>>> import numpy as np
>>> import numpy.linalg as la
>>> np.set_printoptions(precision=2, suppress=True, linewidth=160, legacy="1.25")
>>> tidy = lambda a: np.round(a, 2) + 0
>>> A = np.load("a.npy")
>>> print(A)
[[  1.    0.8   0.3   1.    0.7]
 [ -0.7  -1.3  -1.5   0.7  -0.2]
 [  0.6  -0.2  -1.3   0.6  -0.3]
 [  0.3   0.7   0.2   0.7   0.8]
 [ -1.2   1.1   2.1   0.9   1.3]
 [ -0.1  -0.3   1.5   1.2   1.4]
 [ -0.4   0.2   0.8  -1.1  -0.2]
 [ 17.  -12.  -16.    6.   -7. ]
 [ -0.2   0.9  -1.7  -1.7  -0.5]
 [ -0.6  -0.2  -2.   -1.4   1. ]
 [ -0.6  -1.3  -1.5  -0.9   0.7]
 [ -1.   -0.6   0.5  -0.4   1.6]
 [  1.1   0.4  -1.1   1.1   0.8]]
>>> Y = A / la.norm(A, axis=1, keepdims=True)
>>> gram = Y @ Y.T
>>> print((gram - 2 * np.eye(13)).round(6).argmax(axis=1))
[ 3 10  7  0  5  4 11  2  9 10  9  5  0]
>>> print(tidy(gram[4]))
[ 0.38 -0.49 -0.71  0.61  1.    0.79  0.25 -0.82 -0.56 -0.44 -0.51  0.51 -0.18]
>>> print(tidy(np.degrees(np.arccos(np.clip(gram[4, 1], -1, 1)))))
119.3
>>> x = np.array([0, 5, 1, 0, 0])
>>> print(tidy(A @ np.ones(5)))
[  3.8  -3.   -0.6   2.7   4.2   3.7  -0.7 -12.   -3.2  -3.2  -3.6   0.1   2.3]
>>> print(la.norm(A @ x) <= la.norm(A, 2) * la.norm(x) + 1e-9)
True
>>> print(tidy(A @ (2 * x)))
[   8.6  -16.    -4.6    7.4   15.2    0.     3.6 -152.     5.6   -6.   -16.    -5.     1.8]
>>> print(tidy((A * x).sum(axis=1)))
[  4.3  -8.   -2.3   3.7   7.6   0.    1.8 -76.    2.8  -3.   -8.   -2.5   0.9]
>>> arr = np.array([[2.0, 1.0, 0.0, 0.0],
...     [0.0, 2.0, 1.0, 0.0],
...     [0.0, 0.0, 2.0, 1.0],
...     [0.0, 0.0, 0.0, 2.0]])
>>> print(arr)
[[2. 1. 0. 0.]
 [0. 2. 1. 0.]
 [0. 0. 2. 1.]
 [0. 0. 0. 2.]]
>>> print(la.matrix_rank(arr - arr[0, 0] * np.eye(4)))
3
>>> print(tidy(np.sort(la.eigvals(arr))))
[2. 2. 2. 2.]
>>> print(np.einsum("ij,ji->", arr, arr))
16.0
>>> print(tidy(la.eigvals(arr).sum().real))
8.0
>>> print(np.poly(arr))
[  1.  -8.  24. -32.  16.]
>>> print(np.kron(np.eye(2, dtype=int), arr))
[[2. 1. 0. 0. 0. 0. 0. 0.]
 [0. 2. 1. 0. 0. 0. 0. 0.]
 [0. 0. 2. 1. 0. 0. 0. 0.]
 [0. 0. 0. 2. 0. 0. 0. 0.]
 [0. 0. 0. 0. 2. 1. 0. 0.]
 [0. 0. 0. 0. 0. 2. 1. 0.]
 [0. 0. 0. 0. 0. 0. 2. 1.]
 [0. 0. 0. 0. 0. 0. 0. 2.]]
>>> print(tidy(la.det(arr.T)))
16.0
>>> rng = np.random.default_rng(48645)
>>> Y = arr + rng.integers(-2, 3, (4, 3)) @ rng.integers(-2, 3, (3, 4))
>>> print(Y)
[[ 6. -5.  2.  0.]
 [ 0. -2.  1.  0.]
 [ 2.  0.  3.  1.]
 [ 0. -4.  0.  0.]]
>>> print(np.abs(Y - arr).sum(axis=1))
[12.  4.  3.  6.]
>>> print(la.matrix_rank(Y - arr, tol=1e-8))
3
>>> Y = arr[0, 0] * arr[1:] - np.outer(arr[1:, 0], arr[0])
>>> print(Y)
[[0. 4. 2. 0.]
 [0. 0. 4. 2.]
 [0. 0. 0. 4.]]
>>> print(np.flatnonzero(~Y.round(6).any(axis=1)))
[]
>>> print(la.matrix_rank(Y), la.matrix_rank(arr))
3 4
>>> r0, g = Y[2], Y[0]
>>> print(r0 @ r0)
16.0
>>> pr = (r0 @ g) / (r0 @ r0) * r0
>>> print(pr)
[0. 0. 0. 0.]
>>> print((g - pr) @ r0)
0.0
>>> Y = np.array([[5, 5], [3, 2]])
>>> W2 = np.array([[4, 6, 6], [8, 1, 0], [9, 9, 8]])
>>> W0 = np.kron(Y, W2)
>>> print(W0)
[[20 30 30 20 30 30]
 [40  5  0 40  5  0]
 [45 45 40 45 45 40]
 [12 18 18  8 12 12]
 [24  3  0 16  2  0]
 [27 27 24 18 18 16]]
>>> r0, g = W0[1], W0[5]
>>> print(r0 @ g)
2025
>>> print(r0 @ r0)
3250
>>> pr = (r0 @ g) / (r0 @ r0) * r0
>>> print(la.matrix_rank(np.outer(r0, g)))
1
>>> print(tidy(pr))
[24.92  3.12  0.   24.92  3.12  0.  ]
>>> print(tidy(la.norm(r0 + g) ** 2 + la.norm(r0 - g) ** 2))
12376.0
>>> print(tidy(g - pr))
[ 2.08 23.88 24.   -6.92 14.88 16.  ]
>>> mat = np.load("test17.npy")
>>> print(mat)
[[4 2]
 [2 1]]
>>> print(tidy(np.trace(la.pinv(mat) @ mat)))
1.0
>>> print(np.abs(np.diag(la.qr(mat)[1])) > 1e-9)
[ True False]
>>> print(np.unique(mat.round(6), axis=0).shape)
(2, 2)
>>> print(tidy(mat @ la.pinv(mat) @ mat))
[[4. 2.]
 [2. 1.]]
>>> M = np.load("run2.npy")
>>> print(M)
[[ 2  1  2 -4  6 -9]
 [ 4 -6  9  0  2 -8]
 [-6 -6  6  8  0 -8]
 [ 8 -1 -1  1 -6  5]
 [-1  7  0  7  1 -8]
 [ 9 -8  8 -6  5 -5]]
>>> Y = M + rng.integers(-2, 3, (6, 4)) @ rng.integers(-2, 3, (4, 6))
>>> print(Y)
[[  3  -1   3  -4   6  -3]
 [  3  -2  13  -8  -2  -3]
 [-11  -5   2  14   3 -18]
 [ 13   2   4   3  -5   1]
 [  0   7   1  -1  -3  -1]
 [  7  -9   5  -4   6  -8]]
>>> print(tidy(la.svd(Y - M, compute_uv=False)))
[21.16  9.46  7.8   2.79  0.    0.  ]
>>> print(Y - M)
[[  1  -2   1   0   0   6]
 [ -1   4   4  -8  -4   5]
 [ -5   1  -4   6   3 -10]
 [  5   3   5   2   1  -4]
 [  1   0   1  -8  -4   7]
 [ -2  -1  -3   2   1  -3]]
>>> x = np.array([1, 0, 3, 1, 3, 1])
>>> y = M @ x
>>> b, lr = np.zeros(6), 1 / la.norm(M, 2) ** 2
>>> for i in range(50):
...     b -= lr * M.T @ (M @ b - y)
...     if i % 10 == 0: print(i, round(la.norm(M @ b - y), 2))
... 
0 7.81
10 6.5
20 6.17
30 5.87
40 5.58
>>> print(tidy(la.cond(M)))
17.46
>>> print(tidy(b))
[ 0.72 -0.71  1.64 -0.17  1.07 -0.61]
>>> r = la.matrix_rank(mat)
>>> print(r)
1
>>> ns = la.svd(mat)[2][r:].T
>>> print([int(la.matrix_rank(mat[:, :j + 1])) for j in range(2)])
[1, 1]
>>> print(tidy(ns @ ns.T))
[[ 0.2 -0.4]
 [-0.4  0.8]]
>>> print([int(la.matrix_rank(mat[:i])) for i in range(1, len(mat) + 1)])
[1, 1]
>>> print(ns.shape)
(2, 1)
>>> print(la.matrix_rank(mat.T @ mat), la.matrix_rank(mat @ mat.T))
1 1
>>> E = np.load("layer0.npy")
>>> print(E)
[[ 45 -35  25 -40]
 [ 18 -14  10 -16]
 [ 45 -35  25 -40]
 [-27  21 -15  24]]
>>> print(np.allclose(E[:-1].T @ la.lstsq(E[:-1].T, E[-1])[0], E[-1]))
True
>>> print(tidy(E @ la.pinv(E) @ E))
[[ 45. -35.  25. -40.]
 [ 18. -14.  10. -16.]
 [ 45. -35.  25. -40.]
 [-27.  21. -15.  24.]]
>>> print(la.lstsq(E[:-1].T, E[-1])[2])
1
>>> Uu, sigma, vt = la.svd(E)
>>> vecs = vt[:(sigma > 1e-8).sum()]
>>> x = E[3] + -1 * E[2] + rng.integers(2) * np.eye(4)[1]
>>> print(x)
[-72.  57. -40.  64.]
>>> print(la.matrix_rank(np.vstack([E, x])))
2
>>> print(np.allclose(vecs.T @ vecs @ x, x))
False
>>> print(la.matrix_power(E, 2))
[[ 3600 -2800  2000 -3200]
 [ 1440 -1120   800 -1280]
 [ 3600 -2800  2000 -3200]
 [-2160  1680 -1200  1920]]
>>> print((E + E.T) / 2)
[[ 45.   -8.5  35.  -33.5]
 [ -8.5 -14.  -12.5   2.5]
 [ 35.  -12.5  25.  -27.5]
 [-33.5   2.5 -27.5  24. ]]
>>> print((E - E.T) / 2)
[[  0.  -26.5 -10.   -6.5]
 [ 26.5   0.   22.5 -18.5]
 [ 10.  -22.5   0.  -12.5]
 [  6.5  18.5  12.5   0. ]]
>>> print(E @ E)
[[ 3600 -2800  2000 -3200]
 [ 1440 -1120   800 -1280]
 [ 3600 -2800  2000 -3200]
 [-2160  1680 -1200  1920]]
>>> print(np.allclose(E @ E.T, E.T @ E))
False
>>> r = la.matrix_rank(E)
>>> print(r)
1
>>> ns = la.svd(E)[2][r:].T
>>> print(tidy(E @ ns))
[[0. 0. 0.]
 [0. 0. 0.]
 [0. 0. 0.]
 [0. 0. 0.]]
>>> print([int(la.matrix_rank(E[:, :j + 1])) for j in range(4)])
[1, 1, 1, 1]
>>> print(ns.shape)
(4, 3)
>>> print(np.allclose(E @ ns, 0))
True
>>> print([int(la.matrix_rank(E[:i])) for i in range(1, len(E) + 1)])
[1, 1, 1, 1]
